In [1]: import numpy as np

In [2]: np.set_printoptions(precision=1, suppress=True, linewidth=120)

In [3]: data = np.load("m.npy")

In [4]: data
Out[4]: 
array([[-3, -2, -1,  0,  1],
       [ 2,  3,  4,  5,  6],
       [ 7,  8,  9, 10, 11],
       [12, 13, 14, 15, 16],
       [17, 18, 19, 20, 21]])

In [5]: A2 = data / np.sqrt((data ** 2).mean(axis=1, keepdims=True))

In [6]: np.linalg.matrix_rank(data - data.mean(axis=1, keepdims=True))
Out[6]: np.int64(1)

In [7]: np.linalg.matrix_rank(A2) == np.linalg.matrix_rank(data)
Out[7]: np.True_

In [8]: A2[2]
Out[8]: array([0.8, 0.9, 1. , 1.1, 1.2])

In [9]: np.round(np.abs(np.linalg.eigvals(data)).max(), 1)
Out[9]: np.float64(50.0)

In [10]: (data + data.T) / 2
Out[10]: 
array([[-3.,  0.,  3.,  6.,  9.],
       [ 0.,  3.,  6.,  9., 12.],
       [ 3.,  6.,  9., 12., 15.],
       [ 6.,  9., 12., 15., 18.],
       [ 9., 12., 15., 18., 21.]])

In [11]: np.round(np.sort(np.abs(np.linalg.eigvals(data))), 1) + 0
Out[11]: array([ 0.,  0.,  0.,  5., 50.])

In [12]: (data - data.T) / 2
Out[12]: 
array([[ 0., -2., -4., -6., -8.],
       [ 2.,  0., -2., -4., -6.],
       [ 4.,  2.,  0., -2., -4.],
       [ 6.,  4.,  2.,  0., -2.],
       [ 8.,  6.,  4.,  2.,  0.]])

In [13]: Uu, sv, Vt = np.linalg.svd(data)

In [14]: vecs = Vt[:(sv > 1e-8).sum()]

In [15]: rng = np.random.default_rng(9970)

In [16]: x = data[1] + 3 * data[4] + rng.integers(2) * np.eye(5)[1]

In [17]: print(x)
[53. 58. 61. 65. 69.]

In [18]: np.diag(vecs.T @ vecs)
Out[18]: array([0.6, 0.3, 0.2, 0.3, 0.6])

In [19]: np.linalg.matrix_rank(np.vstack([data, x]))
Out[19]: np.int64(3)

In [20]: np.round(np.linalg.norm(x - vecs.T @ vecs @ x), 1)
Out[20]: np.float64(0.8)

In [21]: Q, _ = np.linalg.qr(np.array([[-0.2, 0.5, -3.0, 0.7, -0.4, 1.6, 2.0],
    ...:     [-2.3, 0.4, 2.5, -0.7, 0.8, 0.1, 1.0],
    ...:     [2.2, 1.6, 0.2, -1.8, -1.9, -0.9, -1.9],
    ...:     [1.7, -1.3, 2.3, -2.1, 1.6, 0.0, -0.9],
    ...:     [1.7, -0.8, 0.5, 1.4, -0.4, -0.8, -0.3],
    ...:     [0.4, -1.4, -0.6, -3.7, -1.4, 1.3, 0.0],
    ...:     [-0.4, 1.0, -0.7, 0.6, 0.2, -2.1, 0.5]]))

In [22]: vecs, _ = np.linalg.qr(np.array([[-0.1, 0.3, 0.4, -0.1, -1.5, 2.1],
    ...:     [0.3, -0.2, -3.4, -0.5, -1.0, -0.7],
    ...:     [0.5, 0.3, -1.0, 0.4, 1.3, 1.5],
    ...:     [0.6, -0.3, -1.2, 0.1, 0.1, -1.4],
    ...:     [0.3, 0.8, 0.9, 0.6, 0.9, -0.9],
    ...:     [-1.0, 0.2, -0.3, -0.3, 0.4, 1.8]]))

In [23]: sv = 20 * 0.9 ** np.arange(6)

In [24]: feats = Q[:, :6] * sv @ vecs[:6]

In [25]: feats
Out[25]: 
array([[  1.3,   6.8,  -7.7,  -5.9,   0.5,  -3.6],
       [ -5.7,  -6.9,   1.9,  -3. ,   8.8,   7.8],
       [ -3.9,  -0.4,  -9.8,  14.1,  -0.3,  -2.6],
       [ -4. ,   9.6,   7.3,   6.5,  -4.3,   4.8],
       [  1.2,  -4.1,   3.1,   3.1, -11.6,  -2.7],
       [ -4.1,   2.5,   7.8,   0.3,   4. , -11.4],
       [ 10. ,   0.3,  -1. ,   4. ,   5.9,   1.4]])

In [26]: T = np.stack([feats, -3 * feats, feats[::-1]])

In [27]: T.shape
Out[27]: (3, 7, 6)

In [28]: (T @ feats.T).shape
Out[28]: (3, 7, 7)

In [29]: F = np.load("block16.npy")

In [30]: F
Out[30]: 
array([[ 0.5,  0.2, -0.3,  0.2,  0. ],
       [ 0.2,  0.3, -0.2, -0.3,  0. ],
       [ 0.9,  0.3,  1. ,  0.6,  1.1],
       [-1. ,  0.1, -0.7, -0.9, -0.9],
       [ 1. ,  0.4,  1.2,  1.1,  1.6],
       [ 1. ,  0. ,  1.1,  0.2,  0.9],
       [ 0.2,  0.6, -0.3,  0. ,  0.1],
       [-1. ,  0.1, -1. , -0.5, -0.9],
       [ 0.5,  0.1,  0.9,  0.2,  0.6],
       [ 1.3, -0.2,  0.9,  0.8,  1.3],
       [ 0. ,  0.3, -0.1, -0.2,  0.1],
       [ 1.9, -0.1,  1.7,  1.6,  1.9],
       [-0.3, -0.2,  0.3, -0.1,  0.7],
       [-0.3, -0.2, -0.7, -0.4, -0.7],
       [ 1.7,  0.5,  1. ,  1.3,  1.3],
       [-0.9, -0.1, -0.8, -1.2, -1.6],
       [-0.2, -0.1, -0.3, -0.2, -0.2]])

In [31]: A2 = feats / np.linalg.norm(feats, axis=1, keepdims=True)

In [32]: C2 = A2 @ A2.T

In [33]: np.linalg.norm(A2, axis=1)
Out[33]: array([1., 1., 1., 1., 1., 1., 1.])

In [34]: (np.abs(C2) > 0.9).astype(int)
Out[34]: 
array([[1, 0, 0, 0, 0, 0, 0],
       [0, 1, 0, 0, 0, 0, 0],
       [0, 0, 1, 0, 0, 0, 0],
       [0, 0, 0, 1, 0, 0, 0],
       [0, 0, 0, 0, 1, 0, 0],
       [0, 0, 0, 0, 0, 1, 0],
       [0, 0, 0, 0, 0, 0, 1]])

In [35]: J = np.load("case8.npy")

In [36]: J
Out[36]: 
array([[-2., -1.,  0.,  0.,  0.,  0.,  0.],
       [-1.,  0., -1.,  0.,  0.,  0.,  0.],
       [ 0., -1., -1., -1.,  0.,  0.,  0.],
       [ 0.,  0., -1.,  2., -1.,  0.,  0.],
       [ 0.,  0.,  0., -1.,  1., -1.,  0.],
       [ 0.,  0.,  0.,  0., -1.,  0., -1.],
       [ 0.,  0.,  0.,  0.,  0., -1.,  2.]])

In [37]: A2 = J + rng.integers(-2, 3, (7, 3)) @ rng.integers(-2, 3, (3, 7))

In [38]: A2
Out[38]: 
array([[-1., -3.,  0.,  2.,  1., -2.,  2.],
       [-3.,  5., -2., -3., -2.,  5., -4.],
       [ 5., -7.,  1.,  4., -1., -3., -2.],
       [-1.,  3.,  0., -2., -4.,  4., -6.],
       [-2.,  4., -2., -2.,  1.,  2.,  0.],
       [ 1., -3.,  1.,  1.,  0., -3.,  1.],
       [-2.,  2., -2.,  0.,  2., -1.,  6.]])

In [39]: np.linalg.matrix_rank(A2 - J, tol=1e-8)
Out[39]: np.int64(3)

In [40]: A2 - J
Out[40]: 
array([[ 1., -2.,  0.,  2.,  1., -2.,  2.],
       [-2.,  5., -1., -3., -2.,  5., -4.],
       [ 5., -6.,  2.,  5., -1., -3., -2.],
       [-1.,  3.,  1., -4., -3.,  4., -6.],
       [-2.,  4., -2., -1.,  0.,  3.,  0.],
       [ 1., -3.,  1.,  1.,  1., -3.,  2.],
       [-2.,  2., -2.,  0.,  2.,  0.,  4.]])

In [41]: lab = rng.permutation(7)

In [42]: print(lab)
[4 0 3 1 2 6 5]

In [43]: A2 = J[lab][:, lab]

In [44]: print(np.diag(A2))
[ 1. -2.  2.  0. -1.  2.  0.]

In [45]: np.sort(np.abs(np.linalg.eigvals(A2)))
Out[45]: array([0.6, 0.9, 1.1, 1.6, 2.4, 2.6, 3. ])

In [46]: A2 = np.array([[-2, -2, 1],
    ...:     [-1, -5, -1],
    ...:     [-1, -5, 2],
    ...:     [-4, 5, -2],
    ...:     [0, 5, -1],
    ...:     [4, -3, -5]])

In [47]: np.linalg.matrix_rank(np.vstack([feats, A2.T]))
Out[47]: np.int64(6)

In [48]: print(np.einsum("ij->j", feats))
[-5.2  7.7  1.7 19.1  3.1 -6.2]

In [49]: np.einsum("ij,ij->i", feats, feats)
Out[49]: array([154.2, 232.4, 316. , 245.5, 178.2, 230.7, 153.7])

In [50]: print(np.count_nonzero(J))
17

In [51]: np.abs(J).max()
Out[51]: np.float64(2.0)

In [52]: round(np.linalg.norm(J), 1)
Out[52]: np.float64(5.1)

In [53]: round(np.abs(np.linalg.eigvals(J)).max(), 1)
Out[53]: np.float64(3.0)

In [54]: np.allclose(J @ J.T, J.T @ J)
Out[54]: True

In [55]: np.trace(J)
Out[55]: np.float64(2.0)

In [56]: np.linalg.matrix_power(J, 4)
Out[56]: 
array([[ 30.,  15.,  10.,   1.,   1.,   0.,   0.],
       [ 15.,  10.,   6.,   7.,  -2.,   1.,   0.],
       [ 10.,   6.,  13., -11.,   9.,  -2.,   1.],
       [  1.,   7., -11.,  48., -29.,  11.,  -5.],
       [  1.,  -2.,   9., -29.,  21., -10.,  10.],
       [  0.,   1.,  -2.,  11., -10.,  10., -15.],
       [  0.,   0.,   1.,  -5.,  10., -15.,  30.]])

In [57]: print((J + J.T) / 2)
[[-2. -1.  0.  0.  0.  0.  0.]
 [-1.  0. -1.  0.  0.  0.  0.]
 [ 0. -1. -1. -1.  0.  0.  0.]
 [ 0.  0. -1.  2. -1.  0.  0.]
 [ 0.  0.  0. -1.  1. -1.  0.]
 [ 0.  0.  0.  0. -1.  0. -1.]
 [ 0.  0.  0.  0.  0. -1.  2.]]

In [58]: W0 = np.array([[-3, 0, 1, 0],
    ...:     [0, 0, 1, 3],
    ...:     [1, 3, 0, -1],
    ...:     [-2, 2, -3, -2],
    ...:     [-2, 1, 2, 3]])

In [59]: W0
Out[59]: 
array([[-3,  0,  1,  0],
       [ 0,  0,  1,  3],
       [ 1,  3,  0, -1],
       [-2,  2, -3, -2],
       [-2,  1,  2,  3]])

In [60]: x = np.array([4, 1, 1, 7])

In [61]: y = W0 @ x

In [62]: c, lr = np.zeros(4), 1 / np.linalg.norm(W0, 2) ** 2

In [63]: for i in range(250):
    ...:     c -= lr * W0.T @ (W0 @ c - y)
    ...:     if i % 50 == 0: print(i, round(np.linalg.norm(W0 @ c - y), 1))
    ...: 
0 13.0
50 0.0
100 0.0
150 0.0
200 0.0

In [64]: round(np.linalg.cond(W0), 1)
Out[64]: np.float64(3.3)

In [65]: c
Out[65]: array([4., 1., 1., 7.])

In [66]: A = np.array([[0, 0, 0, 0, -2, 2, -2],
    ...:     [0, -1, 0, 0, 0, 0, 0],
    ...:     [0, 0, -1, 2, 0, 0, 0],
    ...:     [0, 0, -1, 0, 0, 0, 0],
    ...:     [1, 0, 0, 0, 1, -1, 0],
    ...:     [-1, 0, 0, 0, -1, -2, 0],
    ...:     [-2, 0, 0, 0, 2, 0, -1]])

In [67]: A
Out[67]: 
array([[ 0,  0,  0,  0, -2,  2, -2],
       [ 0, -1,  0,  0,  0,  0,  0],
       [ 0,  0, -1,  2,  0,  0,  0],
       [ 0,  0, -1,  0,  0,  0,  0],
       [ 1,  0,  0,  0,  1, -1,  0],
       [-1,  0,  0,  0, -1, -2,  0],
       [-2,  0,  0,  0,  2,  0, -1]])

In [68]: lab = rng.permutation(7)

In [69]: A2 = A[:, lab] * rng.choice([-1, 1], 7)

In [70]: A2
Out[70]: 
array([[ 0, -2,  2,  0,  0,  0,  2],
       [ 1,  0,  0,  0,  0,  0,  0],
       [ 0,  0,  0,  1, -2,  0,  0],
       [ 0,  0,  0,  1,  0,  0,  0],
       [ 0,  0, -1,  0,  0, -1, -1],
       [ 0,  0,  1,  0,  0,  1, -2],
       [ 0, -1, -2,  0,  0,  2,  0]])

In [71]: Uu, _, Vt = np.linalg.svd(A.T @ A2)

In [72]: np.round(Uu @ Vt, 1) + 0
Out[72]: 
array([[ 0.,  0.,  0.,  0.,  0., -1.,  0.],
       [-1.,  0.,  0.,  0.,  0.,  0.,  0.],
       [ 0.,  0.,  0., -1.,  0.,  0.,  0.],
       [ 0.,  0.,  0.,  0., -1.,  0.,  0.],
       [ 0.,  0., -1.,  0.,  0.,  0.,  0.],
       [ 0.,  0.,  0.,  0.,  0.,  0.,  1.],
       [ 0.,  1.,  0.,  0.,  0.,  0.,  0.]])

In [73]: lab
Out[73]: array([1, 6, 4, 2, 3, 0, 5])

In [74]: m1 = np.loadtxt("x.csv", delimiter=",")

In [75]: m1
Out[75]: 
array([[6., 0., 4.],
       [0., 2., 0.],
       [4., 0., 6.]])

In [76]: # symmetric

In [77]: np.round(np.linalg.eigvals(m1).sum().real, 1)
Out[77]: np.float64(14.0)

In [78]: X = np.load("a.npy")

In [79]: X
Out[79]: 
array([[-3,  0,  0,  1, -2],
       [ 0, -2,  0,  0,  0],
       [ 0,  0,  1,  0,  0],
       [ 2,  0,  0,  0,  2],
       [-3,  0,  0, -3,  0]])

In [80]: # 3 blocks once reordered

In [81]: x = np.array([2, 2, 0, 2, 0])

In [82]: h = np.maximum(X @ x, 0)

In [83]: np.maximum(X @ (3 * x), 0)
Out[83]: array([ 0,  0,  0, 12,  0])

In [84]: h
Out[84]: array([0, 0, 0, 4, 0])

In [85]: np.tanh(X @ x)
Out[85]: array([-1., -1.,  0.,  1., -1.])

In [86]: print(np.maximum(X @ x, 0) - np.maximum(-X @ x, 0))
[ -4  -4   0   4 -12]
